>>> import numpy as np
>>> from numpy import linalg as LA
>>> np.set_printoptions(precision=1, suppress=True, linewidth=160, floatmode="fixed")
>>> def rd(a):
...     return np.round(a, 1) + 0
... 
>>> E = np.array([[0, 0, 0, 3, 0, 0, 0, 0],
...     [0, 0, 0, 0, 0, 0, 1, 0],
...     [2, 0, 0, 0, 0, 0, 0, 0],
...     [0, 2, 0, 0, 0, 0, 0, 0],
...     [0, 0, 0, 0, 0, 0, 0, 2],
...     [0, 0, 0, 0, 0, 0, 0, 0],
...     [0, 0, 0, 0, 3, 0, 0, 0],
...     [0, 0, 0, 0, 0, 0, 0, 0]])
>>> left, s, Vt = LA.svd(E)
>>> vecs = Vt[:(s > 1e-8).sum()]
>>> rng = np.random.default_rng(943)
>>> vec = E[4] + 4 * E[6] + rng.integers(2) * np.eye(8)[6]
>>> print(vec)
[ 0.0  0.0  0.0  0.0 12.0  0.0  1.0  2.0]
>>> print(LA.matrix_rank(np.vstack([E, vec])))
6
>>> print(np.diag(vecs.T @ vecs))
[1.0 1.0 0.0 1.0 1.0 0.0 1.0 1.0]
>>> print(vecs.T @ vecs)
[[1.0 0.0 0.0 0.0 0.0 0.0 0.0 0.0]
 [0.0 1.0 0.0 0.0 0.0 0.0 0.0 0.0]
 [0.0 0.0 0.0 0.0 0.0 0.0 0.0 0.0]
 [0.0 0.0 0.0 1.0 0.0 0.0 0.0 0.0]
 [0.0 0.0 0.0 0.0 1.0 0.0 0.0 0.0]
 [0.0 0.0 0.0 0.0 0.0 0.0 0.0 0.0]
 [0.0 0.0 0.0 0.0 0.0 0.0 1.0 0.0]
 [0.0 0.0 0.0 0.0 0.0 0.0 0.0 1.0]]
>>> print(rd(LA.norm(vec - vecs.T @ vecs @ vec)))
0.0
>>> feats = np.load("m.npy")
>>> print(feats)
[[ 6.0  0.0  6.0  3.0  3.0  6.0  3.0  3.0]
 [ 0.0 -3.0  0.0  0.0  0.0  0.0  0.0  0.0]
 [ 6.0  0.0  1.0  2.0  2.0  4.0  2.0  2.0]
 [ 3.0  0.0  2.0 -2.0  1.0  2.0  1.0  1.0]
 [ 3.0  0.0  2.0  1.0 -2.0  2.0  1.0  1.0]
 [ 6.0  0.0  4.0  2.0  2.0  1.0  2.0  2.0]
 [ 3.0  0.0  2.0  1.0  1.0  2.0 -2.0  1.0]
 [ 3.0  0.0  2.0  1.0  1.0  2.0  1.0 -2.0]]
>>> A2 = E + rng.integers(-2, 3, (8, 6)) @ rng.integers(-2, 3, (6, 8))
>>> print(A2)
[[ -6   7  -8   7  -1   0   4  -9]
 [  0   1   5  -8   0  -6  -2   4]
 [ -2  11  -5   1   9   4   1 -13]
 [  0  -3  -2   6   2  -2   0  -4]
 [  5  -3   1   1  -1  14   2  11]
 [ -6   4  -3  -3  10  -4  -2  -8]
 [  2  -2  -1   4  -1   4   2   2]
 [  1   4   2  -4   2  -2   2  -2]]
>>> print(rd(LA.svd(A2 - E, compute_uv=False)))
[30.4 19.7 13.7  9.6  4.8  2.6  0.0  0.0]
>>> print(LA.matrix_rank(A2 - E, tol=1e-8))
6
>>> print(A2 - E)
[[ -6   7  -8   4  -1   0   4  -9]
 [  0   1   5  -8   0  -6  -3   4]
 [ -4  11  -5   1   9   4   1 -13]
 [  0  -5  -2   6   2  -2   0  -4]
 [  5  -3   1   1  -1  14   2   9]
 [ -6   4  -3  -3  10  -4  -2  -8]
 [  2  -2  -1   4  -4   4   2   2]
 [  1   4   2  -4   2  -2   2  -2]]
>>> print(np.abs(A2 - E).sum(axis=1))
[39 27 48 21 36 40 21 19]
>>> W1 = np.array([[1, 5, 4, 4, 4],
...     [2, 4, 2, 1, 3],
...     [4, 3, 4, 2, 1],
...     [2, 0, 2, 2, 4],
...     [1, 5, 4, 4, 1],
...     [1, 2, 5, 0, 5],
...     [5, 5, 5, 1, 3],
...     [0, 4, 2, 2, 5]])
>>> b = np.array([2, 3, 1, -4, 4])
>>> act = np.maximum(A2 @ W1 + b, 0)
>>> print((act > 0).astype(int))
[[1 0 0 0 0]
 [0 1 0 0 0]
 [1 1 1 1 0]
 [0 0 0 1 0]
 [1 1 1 1 1]
 [0 0 0 0 0]
 [1 1 1 1 1]
 [1 1 1 1 0]]
>>> print(LA.matrix_rank(act))
5
>>> Z = np.array([[-1, 0, 0], [1, 1, -3], [0, 1, 0], [-1, 3, -3], [0, 0, 1]])
>>> print(W1 @ Z)
[[  0  21 -23]
 [  1   9 -12]
 [ -3  13 -14]
 [ -4   8  -2]
 [  0  21 -26]
 [  1   7  -1]
 [ -1  13 -15]
 [  2  12 -13]]
>>> print(act @ Z)
[[ -11    0    0]
 [  16   16  -48]
 [   4   66  -90]
 [  -1    3   -3]
 [  29  326 -249]
 [   0    0    0]
 [  -4   92  -43]
 [  11   73 -132]]
>>> X = np.loadtxt("data.csv", delimiter=",")
>>> print(rd(X))
[[-0.2  0.3  0.8  0.5]
 [ 0.4 -0.7 -0.1  0.6]
 [-0.9 -0.3 -0.2  0.2]
 [ 0.0  0.6 -0.6  0.6]]
>>> def softmax(z):
...     e = np.exp(z - z.max(axis=-1, keepdims=True))
...     return e / e.sum(axis=-1, keepdims=True)
... 
>>> print(rd(softmax(10 * X[2])))
[0.0 0.0 0.0 1.0]
>>> print(rd(softmax(X[2])))
[0.1 0.2 0.3 0.4]
>>> print(rd(softmax(X[2] + -2)))
[0.1 0.2 0.3 0.4]
>>> scores = X @ X.T / np.sqrt(4)
>>> print(rd(softmax(scores)))
[[0.4 0.2 0.2 0.2]
 [0.2 0.4 0.2 0.2]
 [0.2 0.2 0.4 0.2]
 [0.2 0.2 0.2 0.4]]
>>> print(rd(softmax(scores + np.triu(np.full(scores.shape, -np.inf), 1))))
[[1.0 0.0 0.0 0.0]
 [0.4 0.6 0.0 0.0]
 [0.3 0.3 0.5 0.0]
 [0.2 0.2 0.2 0.4]]
>>> z = rng.permutation(4)
>>> print(z)
[0 3 2 1]
>>> A2 = X[z][:, z]
>>> print(np.allclose(A2, X))
False
>>> print(rd(np.diag(A2)))
[-0.2  0.6 -0.2 -0.7]
>>> print(rd(np.trace(A2)))
-0.5
>>> print(rd(LA.det(A2)), rd(LA.det(X[z])))
-1.0 1.0
>>> cov = X.T @ X
>>> print((X @ X.T).shape)
(4, 4)
>>> print(np.allclose(cov, cov.T))
True
>>> print(rd(LA.eigvalsh(cov)[::-1]))
[1.0 1.0 1.0 1.0]
>>> A2 = X / LA.norm(X, axis=1, keepdims=True)
>>> cov = A2 @ A2.T
>>> print((cov - 2 * np.eye(4)).round(6).argmax(axis=1))
[1 0 0 0]
>>> print(rd(np.degrees(np.arccos(np.clip(cov[1, 3], -1, 1)))))
90.0
>>> print(rd(LA.norm(A2, axis=1)))
[1.0 1.0 1.0 1.0]
>>> print(rd(cov[1]))
[0.0 1.0 0.0 0.0]
>>> m1 = np.load("w.npy")
>>> print(m1)
[[3 8 2 5 4 2 8 9 7 1 6 4]
 [4 3 8 2 5 4 2 8 9 7 1 6]
 [6 4 3 8 2 5 4 2 8 9 7 1]
 [1 6 4 3 8 2 5 4 2 8 9 7]
 [7 1 6 4 3 8 2 5 4 2 8 9]
 [9 7 1 6 4 3 8 2 5 4 2 8]
 [8 9 7 1 6 4 3 8 2 5 4 2]
 [2 8 9 7 1 6 4 3 8 2 5 4]
 [4 2 8 9 7 1 6 4 3 8 2 5]
 [5 4 2 8 9 7 1 6 4 3 8 2]
 [2 5 4 2 8 9 7 1 6 4 3 8]
 [8 2 5 4 2 8 9 7 1 6 4 3]]
>>> vec = np.array([1, 4, 8, 8, 2, 6, 2, 3, 9, 2, 1, 0])
>>> rhs = m1 @ vec
>>> print(rhs)
[225 254 255 174 212 196 206 298 237 231 222 204]
>>> print(rd(LA.solve(m1.T, m1[4])))
[0.0 0.0 0.0 0.0 1.0 0.0 0.0 0.0 0.0 0.0 0.0 0.0]
>>> print(rd(LA.solve(m1, rhs)))
[1.0 4.0 8.0 8.0 2.0 6.0 2.0 3.0 9.0 2.0 1.0 0.0]
>>> vec = np.array([0, 3, 1, 0, 0, 0, 3, 1, 0, 3, 3, 2])
>>> a = np.maximum(m1 @ vec, 0)
>>> print(m1 * (a > 1e-9)[:, None])
[[3 8 2 5 4 2 8 9 7 1 6 4]
 [4 3 8 2 5 4 2 8 9 7 1 6]
 [6 4 3 8 2 5 4 2 8 9 7 1]
 [1 6 4 3 8 2 5 4 2 8 9 7]
 [7 1 6 4 3 8 2 5 4 2 8 9]
 [9 7 1 6 4 3 8 2 5 4 2 8]
 [8 9 7 1 6 4 3 8 2 5 4 2]
 [2 8 9 7 1 6 4 3 8 2 5 4]
 [4 2 8 9 7 1 6 4 3 8 2 5]
 [5 4 2 8 9 7 1 6 4 3 8 2]
 [2 5 4 2 8 9 7 1 6 4 3 8]
 [8 2 5 4 2 8 9 7 1 6 4 3]]
>>> print(np.tanh(m1 @ vec))
[1.0 1.0 1.0 1.0 1.0 1.0 1.0 1.0 1.0 1.0 1.0 1.0]
>>> print(np.maximum(m1 @ (3 * vec), 0))
[264 201 237 318 204 246 246 231 228 180 234 243]
>>> print(a)
[ 88  67  79 106  68  82  82  77  76  60  78  81]
